$ python3 -q
>>> import numpy as np
>>> np.set_printoptions(precision=1, suppress=True, linewidth=120)
>>> q, _ = np.linalg.qr(np.array([[1.9, 0.3],
...     [0.1, 0.5],
...     [1.2, -0.6],
...     [0.9, 0.9],
...     [-1.3, -1.0],
...     [-0.9, 1.4],
...     [-2.1, 1.2],
...     [0.4, -1.7],
...     [1.3, -1.1],
...     [2.1, -0.7],
...     [0.4, 0.6],
...     [-0.9, 0.6]]))
>>> data = q @ q.T
>>> data.round(1) + 0
array([[ 0.3,  0.1,  0.1,  0.2, -0.2,  0. , -0.1, -0.1,  0.1,  0.2,  0.1, -0.1],
       [ 0.1,  0. ,  0. ,  0.1, -0.1,  0.1,  0. , -0.1,  0. ,  0. ,  0. ,  0. ],
       [ 0.1,  0. ,  0.1,  0. ,  0. , -0.1, -0.1,  0.1,  0.1,  0.1,  0. , -0.1],
       [ 0.2,  0.1,  0. ,  0.2, -0.2,  0.1,  0. , -0.2,  0. ,  0.1,  0.1,  0. ],
       [-0.2, -0.1,  0. , -0.2,  0.3, -0.1,  0.1,  0.2,  0. , -0.1, -0.1,  0. ],
       [ 0. ,  0.1, -0.1,  0.1, -0.1,  0.2,  0.2, -0.2, -0.1, -0.1,  0.1,  0.1],
       [-0.1,  0. , -0.1,  0. ,  0.1,  0.2,  0.3, -0.1, -0.2, -0.2,  0. ,  0.1],
       [-0.1, -0.1,  0.1, -0.2,  0.2, -0.2, -0.1,  0.3,  0.1,  0.1, -0.1, -0.1],
       [ 0.1,  0. ,  0.1,  0. ,  0. , -0.1, -0.2,  0.1,  0.1,  0.1,  0. , -0.1],
       [ 0.2,  0. ,  0.1,  0.1, -0.1, -0.1, -0.2,  0.1,  0.1,  0.2,  0. , -0.1],
       [ 0.1,  0. ,  0. ,  0.1, -0.1,  0.1,  0. , -0.1,  0. ,  0. ,  0.1,  0. ],
       [-0.1,  0. , -0.1,  0. ,  0. ,  0.1,  0.1, -0.1, -0.1, -0.1,  0. ,  0.1]])
>>> Uu, sig, vt = np.linalg.svd(data)
>>> np.argmax(sig[:-1] / (sig[1:] + 1e-6)) + 1
np.int64(2)
>>> A2 = Uu[:, :2] @ np.diag(sig[:2]) @ vt[:2]
>>> np.linalg.matrix_rank(data, rtol=0.05)
np.int64(2)
>>> np.linalg.matrix_rank(A2)
np.int64(2)
